% python3 -q
>>> import numpy as np
>>> np.set_printoptions(precision=1, suppress=True, linewidth=200, floatmode="fixed")
>>> rng = np.random.default_rng(520)
>>> idx = rng.integers(0, 2, 4)
>>> data = (idx[:, None] == idx) * 5 + np.eye(4)
>>> data
array([[6.0, 5.0, 0.0, 5.0],
       [5.0, 6.0, 0.0, 5.0],
       [0.0, 0.0, 6.0, 0.0],
       [5.0, 5.0, 0.0, 6.0]])
>>> (data != 0).astype(int)
array([[1, 1, 0, 1],
       [1, 1, 0, 1],
       [0, 0, 1, 0],
       [1, 1, 0, 1]])
>>> round(np.linalg.det(data), 1)
np.float64(96.0)
>>> ev, vecs = np.linalg.eigh(data)
>>> np.round(vecs.T @ data @ vecs, 1) + 0
array([[ 1.0,  0.0,  0.0,  0.0],
       [ 0.0,  1.0,  0.0,  0.0],
       [ 0.0,  0.0,  6.0,  0.0],
       [ 0.0,  0.0,  0.0, 16.0]])
>>> (ev > 1e-8).sum(), (ev < -1e-8).sum()
(np.int64(4), np.int64(0))
>>> np.abs(vecs[:, -1]).round(6).argmax()
np.int64(0)
>>> np.abs(vecs[:, -1])
array([0.6, 0.6, 0.0, 0.6])
>>> np.linalg.eigvalsh(data + 3 * np.eye(4))
array([ 4.0,  4.0,  9.0, 19.0])
>>> np.round(vecs.T @ vecs, 1) + 0
array([[1.0, 0.0, 0.0, 0.0],
       [0.0, 1.0, 0.0, 0.0],
       [0.0, 0.0, 1.0, 0.0],
       [0.0, 0.0, 0.0, 1.0]])
>>> ev, vecs = np.linalg.eigh(data)
>>> x = np.array([0, -1, -3, 1])
>>> vecs * np.maximum(ev, 0) @ vecs.T
array([[6.0, 5.0, 0.0, 5.0],
       [5.0, 6.0, 0.0, 5.0],
       [0.0, 0.0, 6.0, 0.0],
       [5.0, 5.0, 0.0, 6.0]])
>>> np.abs(data).sum(axis=1).max(), round(float(np.abs(ev).max()), 1)
(np.float64(16.0), 16.0)
>>> np.round(x @ data @ x / (x @ x), 1), round(float(ev[0]), 1), round(ev[-1], 1)
(np.float64(5.1), 1.0, np.float64(16.0))
>>> x @ data @ x
np.float64(56.0)
>>> (np.sign(vecs[:, -1].round(6)) == np.sign(vecs[0, -1].round(6))).astype(int)
array([1, 1, 0, 1])
